>>> import numpy as np
>>> np.set_printoptions(precision=2, suppress=True, linewidth=160, floatmode="fixed")
>>> def rd(a):
...     return np.round(a, 2) + 0
... 
>>> arr = np.array([[1, 1, -1, -1, -1, -1, 1, 1],
...     [1, -1, -1, 1, 1, -1, -1, 1],
...     [1, 1, 1, 1, -1, -1, -1, -1],
...     [1, 1, -1, -1, 1, 1, -1, -1],
...     [1, -1, 1, -1, -1, 1, -1, 1],
...     [1, -1, 1, -1, 1, -1, 1, -1]])
>>> rd(np.linalg.norm(arr, axis=1))
array([2.83, 2.83, 2.83, 2.83, 2.83, 2.83])
>>> np.linalg.norm(arr, axis=1).argmax()
np.int64(0)
>>> x0 = np.array([1, 2, 0, 2, 1, 1, 0, 2])
>>> a = np.maximum(arr @ x0, 0)
>>> arr * (a > 1e-9)[:, None]
array([[ 1,  1, -1, -1, -1, -1,  1,  1],
       [ 1, -1, -1,  1,  1, -1, -1,  1],
       [ 1,  1,  1,  1, -1, -1, -1, -1],
       [ 1,  1, -1, -1,  1,  1, -1, -1],
       [ 0,  0,  0,  0,  0,  0,  0,  0],
       [ 0,  0,  0,  0,  0,  0,  0,  0]])
>>> np.maximum(arr @ x0, 0) - np.maximum(-arr @ x0, 0)
array([ 1,  3,  1,  1, -1, -5])
>>> np.maximum(arr @ (3 * x0), 0)
array([3, 9, 3, 3, 0, 0])
>>> Y = np.array([[-1, -2, 3, 2], [2, -2, 3, -3], [-3, -2, 1, -2], [3, 3, 0, 1]])
>>> m1 = Y + Y.T
>>> m1
array([[-2,  0,  0,  5],
       [ 0, -4,  1,  0],
       [ 0,  1,  2, -2],
       [ 5,  0, -2,  2]])
>>> # symmetric
>>> Y = m1[0, 0] * m1[1:] - np.outer(m1[1:, 0], m1[0])
>>> Y
array([[  0,   8,  -2,   0],
       [  0,  -2,  -4,   4],
       [  0,   0,   4, -29]])
>>> m1[:, 0] / m1[0, 0]
array([ 1.00, -0.00, -0.00, -2.50])
>>> np.linalg.matrix_rank(Y), np.linalg.matrix_rank(m1)
(np.int64(3), np.int64(4))
>>> t = np.radians(36)
>>> Rm = np.eye(4)
>>> Rm[0, 0] = Rm[1, 1] = np.cos(t)
>>> Rm[0, 1], Rm[1, 0] = -np.sin(t), np.sin(t)
>>> rd(Rm)
array([[ 0.81, -0.59,  0.00,  0.00],
       [ 0.59,  0.81,  0.00,  0.00],
       [ 0.00,  0.00,  1.00,  0.00],
       [ 0.00,  0.00,  0.00,  1.00]])
>>> Y = m1 @ Rm.T
>>> rd(np.linalg.svd(m1, compute_uv=False)), rd(np.linalg.svd(Y, compute_uv=False))
(array([6.09, 5.57, 4.15, 1.63]), array([6.09, 5.57, 4.15, 1.63]))
>>> rd(np.abs(Y - m1).max(axis=0))
array([2.35, 2.94, 0.00, 0.00])
>>> np.allclose(m1 @ m1.T, Y @ Y.T)
True
>>> np.allclose(np.linalg.norm(m1, axis=1), np.linalg.norm(Y, axis=1))
True
>>> r0 = np.array([1, 3, -3])
>>> np.array([np.convolve(row, r0, "same") for row in m1])
array([[ -6,   6,   5,  15],
       [ -4, -11,  15,  -3],
       [  1,   5,   1, -12],
       [ 15, -17,  -4,  12]])
>>> np.cross(m1[1, :3], m1[0, :3])
array([ 0, -2, -8])
>>> [round(float(np.linalg.det(m1[:i, :i])), 2) + 0 for i in range(1, 5)]
[-2.0, 8.0, 18.0, 229.0]
>>> np.all(np.linalg.eigvalsh(m1) > 0)
np.False_
>>> F = np.array([[-2, 0, -4, -1, 2],
...     [0, 1, 5, -1, -2],
...     [0, 1, 5, -1, -2],
...     [-1, 0, -2, 1, -1],
...     [-5, -1, -4, 5, -4],
...     [0, -3, -3, 2, 2],
...     [1, 1, -1, 1, -5]])
>>> P = F @ np.linalg.solve(F.T @ F, F.T)
>>> rd(np.diag(P))
array([0.99, 0.49, 0.49, 0.08, 0.97, 0.99, 0.98])
>>> rd(P @ F[:, 0])
array([-2.00,  0.00,  0.00, -1.00, -5.00,  0.00,  1.00])
>>> np.allclose(P @ P, P)
True
>>> x0 = np.array([1, 2, 3, 2, 0])
>>> a = np.maximum(F @ x0, 0)
>>> a
array([ 0, 15, 15,  0,  0,  0,  2])
>>> np.maximum(F @ (3 * x0), 0)
array([ 0, 45, 45,  0,  0,  0,  6])
>>> np.flatnonzero(a > 1e-9)
array([1, 2, 6])
>>> rd(np.tanh(F @ x0))
array([-1.00,  1.00,  1.00, -1.00, -1.00, -1.00,  0.96])
>>> F.T @ a
array([  2,  32, 148, -28, -70])
>>> q, _ = np.linalg.qr(np.array([[2.9, -1.0, -0.4], [-1.2, -0.9, -0.5], [0.3, -0.1, 0.4]]))
>>> vecs, _ = np.linalg.qr(np.array([[0.3, -0.6, 0.7, -0.3],
...     [-0.7, -1.5, -0.2, 1.1],
...     [0.5, 0.5, 0.4, -1.7],
...     [-2.6, 1.3, 0.2, 0.6]]))
>>> sigma = 3 * 0.5 ** np.arange(3)
>>> mat = q[:, :3] * sigma @ vecs[:3]
>>> rd(mat)
array([[ 0.17,  1.18,  2.46, -0.68],
       [-0.48,  0.91, -1.09,  0.99],
       [-0.12,  0.37, -0.05, -0.70]])
>>> x0 = np.array([5, 5, 5, 2])
>>> a = np.maximum(mat @ x0, 0)
>>> rd(mat.T @ a)
array([  3.01,  20.97,  43.59, -12.01])
>>> x0 = np.array([1, 2, -1, 0])
>>> rd((mat * x0).sum(axis=1))
array([0.08, 2.43, 0.67])
>>> rd(mat @ np.eye(4)[3])
array([-0.68,  0.99, -0.70])
>>> rd(mat @ (2 * x0))
array([0.15, 4.86, 1.34])
>>> rd(mat[0] @ mat[2])
np.float64(0.76)
>>> rng = np.random.default_rng(9496)
>>> z = rng.permutation(4)
>>> Y = m1[:, z] * rng.choice([-1, 1], 4)
>>> Y
array([[ 0,  5, -2,  0],
       [-4,  0,  0, -1],
       [ 1, -2,  0, -2],
       [ 0,  2,  5,  2]])
>>> left, _, Vh = np.linalg.svd(m1.T @ Y)
>>> rd(np.linalg.lstsq(m1, Y)[0])
array([[ 0.00,  0.00,  1.00,  0.00],
       [ 1.00,  0.00,  0.00,  0.00],
       [ 0.00,  0.00,  0.00, -1.00],
       [ 0.00,  1.00,  0.00,  0.00]])
>>> rd(left @ Vh)
array([[ 0.00,  0.00,  1.00,  0.00],
       [ 1.00,  0.00,  0.00,  0.00],
       [ 0.00,  0.00,  0.00, -1.00],
       [ 0.00,  1.00,  0.00,  0.00]])
>>> t = np.deg2rad(72)
>>> A = np.eye(6)
>>> A[np.ix_([1, 3], [1, 3])] = [[np.cos(t), -np.sin(t)], [np.sin(t), np.cos(t)]]
>>> rd(A)
array([[ 1.00,  0.00,  0.00,  0.00,  0.00,  0.00],
       [ 0.00,  0.31,  0.00, -0.95,  0.00,  0.00],
       [ 0.00,  0.00,  1.00,  0.00,  0.00,  0.00],
       [ 0.00,  0.95,  0.00,  0.31,  0.00,  0.00],
       [ 0.00,  0.00,  0.00,  0.00,  1.00,  0.00],
       [ 0.00,  0.00,  0.00,  0.00,  0.00,  1.00]])
>>> z = rng.permutation(6)
>>> z
array([4, 1, 0, 3, 5, 2])
>>> Y = A[z][:, z]
>>> rd(np.linalg.det(Y)), rd(np.linalg.det(A[z]))
(np.float64(1.0), np.float64(-1.0))
>>> rd(Y)
array([[ 1.00,  0.00,  0.00,  0.00,  0.00,  0.00],
       [ 0.00,  0.31,  0.00, -0.95,  0.00,  0.00],
       [ 0.00,  0.00,  1.00,  0.00,  0.00,  0.00],
       [ 0.00,  0.95,  0.00,  0.31,  0.00,  0.00],
       [ 0.00,  0.00,  0.00,  0.00,  1.00,  0.00],
       [ 0.00,  0.00,  0.00,  0.00,  0.00,  1.00]])
>>> np.allclose(Y, A)
True
>>> x0 = np.array([1, 0, 3, 0, 2, 2])
>>> rd(np.abs(np.linalg.eigvals(Y)))
array([1.00, 1.00, 1.00, 1.00, 1.00, 1.00])
>>> 6 - np.linalg.matrix_rank(Y - np.eye(6), tol=1e-8)
np.int64(4)
>>> rd(np.linalg.det(Y))
np.float64(1.0)
>>> Y.T @ (Y @ x0)
array([1.00, 0.00, 3.00, 0.00, 2.00, 2.00])
>>> rd(np.sort(np.abs(np.degrees(np.angle(np.linalg.eigvals(Y))))))
array([ 0.00,  0.00,  0.00,  0.00, 72.00, 72.00])
>>> rd(np.linalg.inv(Y))
array([[ 1.00,  0.00,  0.00,  0.00,  0.00,  0.00],
       [ 0.00,  0.31,  0.00,  0.95,  0.00,  0.00],
       [ 0.00,  0.00,  1.00,  0.00,  0.00,  0.00],
       [ 0.00, -0.95,  0.00,  0.31,  0.00,  0.00],
       [ 0.00,  0.00,  0.00,  0.00,  1.00,  0.00],
       [ 0.00,  0.00,  0.00,  0.00,  0.00,  1.00]])
>>> Y = np.array([[-2, -2, -3, -1, 2, 0, 2, -1],
...     [3, 2, 3, 2, -2, 0, 1, -1],
...     [3, 1, -2, 3, -2, 1, -1, -3],
...     [-3, 2, -2, -1, 3, 3, -3, -3],
...     [3, -2, -3, -1, 1, -2, -1, -2],
...     [-1, 1, 3, -1, 2, 2, -1, 1],
...     [0, 1, 3, -2, 2, -1, 1, 2],
...     [-3, 3, -2, 2, 2, 1, 0, -2]])
>>> K = np.triu(Y, 1)
>>> K
array([[ 0, -2, -3, -1,  2,  0,  2, -1],
       [ 0,  0,  3,  2, -2,  0,  1, -1],
       [ 0,  0,  0,  3, -2,  1, -1, -3],
       [ 0,  0,  0,  0,  3,  3, -3, -3],
       [ 0,  0,  0,  0,  0, -2, -1, -2],
       [ 0,  0,  0,  0,  0,  0, -1,  1],
       [ 0,  0,  0,  0,  0,  0,  0,  2],
       [ 0,  0,  0,  0,  0,  0,  0,  0]])
>>> # rows and columns are dependent
>>> left, sigma, Vh = np.linalg.svd(K)
>>> np.argmax(sigma[:-1] / (sigma[1:] + 1e-6)) + 1
np.int64(7)
>>> Y = left[:, :7] @ np.diag(sigma[:7]) @ Vh[:7]
>>> np.linalg.matrix_rank(K, rtol=0.05)
np.int64(6)
>>> np.linalg.matrix_rank(Y)
np.int64(7)
>>> rd(np.linalg.norm(K - Y, 2)), sigma[7]
(np.float64(0.0), np.float64(0.0))
